$ python -q
>>> import numpy as np
>>> np.set_printoptions(precision=2, suppress=True, linewidth=100, floatmode="fixed")
>>> rd = lambda a: np.round(a, 2) + 0
>>> J = np.load("out10.npy")
>>> J
array([[ 1.93, -1.14,  2.00],
       [-0.48,  1.05,  2.77],
       [ 1.10,  1.41, -2.41],
       [-1.50,  2.60,  0.16],
       [-0.33,  0.72,  2.89],
       [-2.43,  1.55, -0.81],
       [ 2.45, -1.29, -1.15],
       [ 0.94,  2.75,  0.75],
       [ 0.13, -1.69, -2.47],
       [-0.37,  2.49, -1.63],
       [-1.07, -2.80,  0.11],
       [-1.88, -0.64,  2.25],
       [ 2.94, -0.36,  0.50],
       [ 2.46,  1.26,  1.16],
       [-1.45, -1.59,  2.09],
       [-2.53,  1.01, -1.25],
       [-0.23, -0.84, -2.87],
       [-0.48,  0.26, -2.95],
       [-0.73, -0.88, -2.77],
       [ 1.36,  0.92,  2.51],
       [ 2.67,  1.20,  0.65]])
>>> out = J / np.sqrt((J ** 2).mean(axis=1, keepdims=True))
>>> rd(out[16])
array([-0.13, -0.49, -1.66])
>>> rd(np.linalg.norm(out, axis=1))
array([1.73, 1.73, 1.73, 1.73, 1.73, 1.73, 1.73, 1.73, 1.73, 1.73, 1.73, 1.73, 1.73, 1.73, 1.73,
       1.73, 1.73, 1.73, 1.73, 1.73, 1.73])
>>> np.linalg.matrix_rank(J - J.mean(axis=1, keepdims=True))
np.int64(2)
>>> out = np.c_[J[:, :1] @ np.array([[0]]), np.array([-3, -1, 1, -1, -2, -1, 2, -3, 1, 3, -1, -1, 0, -3, 1, 2, 2, 2, -2, -3, -1])]
>>> out
array([[ 0.00, -3.00],
       [ 0.00, -1.00],
       [ 0.00,  1.00],
       [ 0.00, -1.00],
       [ 0.00, -2.00],
       [ 0.00, -1.00],
       [ 0.00,  2.00],
       [ 0.00, -3.00],
       [ 0.00,  1.00],
       [ 0.00,  3.00],
       [ 0.00, -1.00],
       [ 0.00, -1.00],
       [ 0.00,  0.00],
       [ 0.00, -3.00],
       [ 0.00,  1.00],
       [ 0.00,  2.00],
       [ 0.00,  2.00],
       [ 0.00,  2.00],
       [ 0.00, -2.00],
       [ 0.00, -3.00],
       [ 0.00, -1.00]])
>>> rd(np.linalg.norm(np.linalg.qr(J)[0].T @ out, axis=0) ** 2 / ((out ** 2).sum(axis=0) + 1e-12))
array([0.00, 0.42])
>>> rd(np.linalg.norm(out - J @ np.linalg.lstsq(J, out)[0], axis=0))
array([0.00, 6.73])
>>> print(rd(np.linalg.lstsq(J, out[:, 0])[0]))
[0.00 0.00 0.00]
